% ipython --no-banner

In [1]: import numpy as np

In [2]: from numpy import linalg as LA

In [3]: np.set_printoptions(precision=2, suppress=True, linewidth=100, legacy="1.25")

In [4]: cent = np.array([[2, 1, 1], [1, 2, 1]])

In [5]: A = np.repeat(cent, 29 // 2, axis=0)

In [6]: rng = np.random.default_rng(9145)

In [7]: A = A + 0.05 * rng.normal(size=A.shape)

In [8]: A
Out[8]: 
array([[1.93, 0.93, 0.9 ],
       [2.02, 1.06, 0.96],
       [2.04, 0.96, 1.02],
       [1.99, 1.01, 0.97],
       [2.03, 1.  , 0.98],
       [2.1 , 1.03, 1.02],
       [1.94, 0.99, 1.05],
       [1.98, 0.92, 1.07],
       [2.08, 0.98, 1.03],
       [1.96, 1.01, 1.02],
       [1.99, 1.04, 0.99],
       [2.14, 0.99, 1.05],
       [2.  , 1.07, 0.9 ],
       [1.93, 0.99, 1.03],
       [0.96, 2.  , 1.05],
       [0.94, 1.95, 0.92],
       [1.01, 2.03, 1.  ],
       [0.94, 1.96, 1.1 ],
       [0.96, 2.06, 1.01],
       [0.98, 2.06, 0.95],
       [1.01, 1.96, 1.08],
       [0.95, 1.95, 0.89],
       [1.  , 1.97, 0.98],
       [1.  , 2.08, 1.06],
       [0.96, 1.98, 1.02],
       [0.98, 2.04, 1.08],
       [0.91, 2.01, 1.02],
       [1.08, 2.02, 1.  ]])

In [9]: labels = A[:, 2] > np.median(A[:, 2])

In [10]: f = A[labels].mean(axis=0) - A[~labels].mean(axis=0)

In [11]: round(float((((A - A.mean(axis=0)) @ f > 0) == labels).mean()), 2)
Out[11]: 0.57

In [12]: ((A - A.mean(axis=0)) @ f > 0).astype(int)
Out[12]: array([1, 1, 1, 1, 1, 1, 1, 1, 1, 1, 1, 1, 1, 1, 0, 0, 0, 0, 0, 0, 0, 0, 0, 0, 0, 0, 0, 0])

In [13]: C2 = np.cov(A, rowvar=False)

In [14]: np.round(LA.eigvalsh(C2)[::-1], 2) + 0
Out[14]: array([0.54, 0.  , 0.  ])

In [15]: np.argsort(-A.std(axis=0).round(6), kind="stable")
Out[15]: array([0, 1, 2])

In [16]: A.std(axis=0)
Out[16]: array([0.52, 0.51, 0.05])

In [17]: np.corrcoef(A.T)
Out[17]: 
array([[ 1.  , -0.99, -0.07],
       [-0.99,  1.  ,  0.09],
       [-0.07,  0.09,  1.  ]])

In [18]: C2.round(2) + 0
Out[18]: 
array([[ 0.28, -0.27,  0.  ],
       [-0.27,  0.27,  0.  ],
       [ 0.  ,  0.  ,  0.  ]])

In [19]: round(float(LA.norm(A, 2) / LA.norm(A)), 2)
Out[19]: 0.96

In [20]: [round(float(x), 2) for x in LA.svd(A, compute_uv=False)[:3]]
Out[20]: [12.41, 3.83, 0.27]

In [21]: np.argsort(-LA.norm(A, axis=0).round(6), kind="stable")[:3]
Out[21]: array([1, 0, 2])

In [22]: round(np.log10(LA.cond(A)))
Out[22]: 2

In [23]: d = LA.norm(A[:, None] - A[None], axis=-1)

In [24]: (d + 1e9 * np.eye(28)).round(6).argmin(axis=1)
Out[24]: 
array([ 3, 10,  8,  4,  3,  8, 13,  6,  2, 13,  3,  5,  1,  6, 24, 21, 18, 14, 16, 18, 14, 15, 24,
       25, 14, 14, 14, 16])

In [25]: np.flatnonzero(d[25] < d.mean() / 2)
Out[25]: array([14, 15, 16, 17, 18, 19, 20, 21, 22, 23, 24, 25, 26, 27])

In [26]: data = np.load("arr.npy")

In [27]: data
Out[27]: 
array([[-0.15,  0.3 ,  0.94,  0.04],
       [-0.78, -0.13, -0.05, -0.61],
       [-0.19,  0.92, -0.33,  0.07],
       [-0.58, -0.21, -0.06,  0.78]])

In [28]: # keeps lengths

In [29]: np.round(np.poly(data), 2) + 0
Out[29]: array([ 1.  , -0.18,  0.  ,  0.18, -1.  ])

In [30]: round(LA.eigvals(data).sum().real, 2)
Out[30]: 0.18

In [31]: round(float(LA.det(data.T)), 2)
Out[31]: -1.0

In [32]: np.round(LA.det(data[::-1]), 2)
Out[32]: -1.0

In [33]: np.kron(np.eye(2, dtype=int), data)
Out[33]: 
array([[-0.15,  0.3 ,  0.94,  0.04, -0.  ,  0.  ,  0.  ,  0.  ],
       [-0.78, -0.13, -0.05, -0.61, -0.  , -0.  , -0.  , -0.  ],
       [-0.19,  0.92, -0.33,  0.07, -0.  ,  0.  , -0.  ,  0.  ],
       [-0.58, -0.21, -0.06,  0.78, -0.  , -0.  , -0.  ,  0.  ],
       [-0.  ,  0.  ,  0.  ,  0.  , -0.15,  0.3 ,  0.94,  0.04],
       [-0.  , -0.  , -0.  , -0.  , -0.78, -0.13, -0.05, -0.61],
       [-0.  ,  0.  , -0.  ,  0.  , -0.19,  0.92, -0.33,  0.07],
       [-0.  , -0.  , -0.  ,  0.  , -0.58, -0.21, -0.06,  0.78]])

In [34]: hat = np.triu(np.array([[3, 1, -3, -1], [-3, 1, -1, -3], [3, -3, 2, -3], [-2, 2, 2, 3]]), 1) + np.eye(4)

In [35]: B = hat @ data @ LA.inv(hat)

In [36]: np.round(np.poly(B), 2) + 0
Out[36]: array([ 1.  , -0.18,  0.  ,  0.18, -1.  ])

In [37]: np.round(LA.det(B), 2)
Out[37]: -1.0
